$ ipython --no-banner

In [1]: import numpy as np

In [2]: np.set_printoptions(precision=2, suppress=True, linewidth=200)

In [3]: data = np.load("layer8.npy")

In [4]: data
Out[4]: 
array([[ 0,  0, -3],
       [ 0, -2,  0],
       [-1,  0,  0]])

In [5]: (data - data.T) / 2
Out[5]: 
array([[ 0.,  0., -1.],
       [ 0.,  0.,  0.],
       [ 1.,  0.,  0.]])

In [6]: data.inv()
AttributeError: 'numpy.ndarray' object has no attribute 'inv'


In [7]: np.sort(np.abs(np.linalg.eigvals(data)))
Out[7]: array([1.73, 1.73, 2.  ])

In [8]: np.linalg.matrix_power(data, 2)
Out[8]: 
array([[3, 0, 0],
       [0, 4, 0],
       [0, 0, 3]])

In [9]: np.allclose(data, data.T)
Out[9]: False

In [10]: vals, V = np.linalg.eig(data)

In [11]: np.sort(np.linalg.eigvals(data @ data))
Out[11]: array([3., 3., 4.])

In [12]: np.round(data @ V[:, 0] - vals[0] * V[:, 0], 2) + 0
Out[12]: array([0., 0., 0.])

In [13]: np.sort(np.linalg.eigvals(np.linalg.inv(data)))
Out[13]: array([-0.58, -0.5 ,  0.58])

In [14]: vals
Out[14]: array([ 1.73, -1.73, -2.  ])

In [15]: np.sort(np.linalg.eigvals(data.T))
Out[15]: array([-2.  , -1.73,  1.73])

In [16]: np.sort(np.linalg.eigvals(data).real)
Out[16]: array([-2.  , -1.73,  1.73])

In [17]: np.flatnonzero(np.linalg.matrix_power((data != 0) + (data.T != 0) + np.eye(3), 3)[2])
Out[17]: array([0, 2])

In [18]: data @ data
Out[18]: 
array([[3, 0, 0],
       [0, 4, 0],
       [0, 0, 3]])

In [19]: q, R = np.linalg.qr(data)

In [20]: np.trace(q @ q.T)
Out[20]: np.float64(3.0)

In [21]: q.shape, R.shape
Out[21]: ((3, 3), (3, 3))

In [22]: R
Out[22]: 
array([[-1.,  0.,  0.],
       [ 0., -2.,  0.],
       [ 0.,  0., -3.]])

In [23]: q
Out[23]: 
array([[ 0.,  0.,  1.],
       [-0.,  1.,  0.],
       [ 1., -0.,  0.]])

In [24]: other = np.array([[5], [6], [7]])

In [25]: basis = np.array([[3, -3, -2, -2]])

In [26]: m1 = other @ basis

In [27]: m1
Out[27]: 
array([[ 15, -15, -10, -10],
       [ 18, -18, -12, -12],
       [ 21, -21, -14, -14]])

In [28]: gram = m1.T @ m1

In [29]: np.diag(gram)
Out[29]: array([990, 990, 440, 440])

In [30]: (m1 @ m1.T).shape
Out[30]: (3, 3)

In [31]: gram
Out[31]: 
array([[ 990, -990, -660, -660],
       [-990,  990,  660,  660],
       [-660,  660,  440,  440],
       [-660,  660,  440,  440]])

In [32]: np.allclose(gram, gram.T)
Out[32]: True

In [33]: np.trace(gram), (m1 ** 2).sum()
Out[33]: (np.int64(2860), np.int64(2860))

In [34]: feats = np.loadtxt("x.csv", delimiter=",")

In [35]: feats
Out[35]: 
array([[ 0.35, -0.35, -0.7 ,  0.07, -0.42],
       [ 0.15, -0.15, -0.3 ,  0.03, -0.18],
       [-0.6 ,  0.6 ,  1.2 , -0.12,  0.72],
       [ 0.55, -0.55, -1.1 ,  0.11, -0.66],
       [-0.25,  0.25,  0.5 , -0.05,  0.3 ],
       [ 0.9 , -0.9 , -1.8 ,  0.18, -1.08],
       [-0.4 ,  0.4 ,  0.8 , -0.08,  0.48],
       [ 0.3 , -0.3 , -0.6 ,  0.06, -0.36],
       [-0.3 ,  0.3 ,  0.6 , -0.06,  0.36]])

In [36]: # null space of dimension 4

In [37]: other = np.array([[2, 2, 0], [-3, -3, -2], [-3, 0, 3], [-1, -3, 1], [0, 2, -3]])

In [38]: np.einsum("ik,kj->ij", feats, other)
Out[38]: 
array([[ 3.78,  0.7 , -0.07],
       [ 1.62,  0.3 , -0.03],
       [-6.48, -1.2 ,  0.12],
       [ 5.94,  1.1 , -0.11],
       [-2.7 , -0.5 ,  0.05],
       [ 9.72,  1.8 , -0.18],
       [-4.32, -0.8 ,  0.08],
       [ 3.24,  0.6 , -0.06],
       [-3.24, -0.6 ,  0.06]])

In [39]: feats @ other
Out[39]: 
array([[ 3.78,  0.7 , -0.07],
       [ 1.62,  0.3 , -0.03],
       [-6.48, -1.2 ,  0.12],
       [ 5.94,  1.1 , -0.11],
       [-2.7 , -0.5 ,  0.05],
       [ 9.72,  1.8 , -0.18],
       [-4.32, -0.8 ,  0.08],
       [ 3.24,  0.6 , -0.06],
       [-3.24, -0.6 ,  0.06]])

In [40]: np.einsum("ik,kj->ji", feats, other)
Out[40]: 
array([[ 3.78,  1.62, -6.48,  5.94, -2.7 ,  9.72, -4.32,  3.24, -3.24],
       [ 0.7 ,  0.3 , -1.2 ,  1.1 , -0.5 ,  1.8 , -0.8 ,  0.6 , -0.6 ],
       [-0.07, -0.03,  0.12, -0.11,  0.05, -0.18,  0.08, -0.06,  0.06]])

In [41]: np.einsum("ij->j", feats)
Out[41]: array([ 0.7 , -0.7 , -1.4 ,  0.14, -0.84])
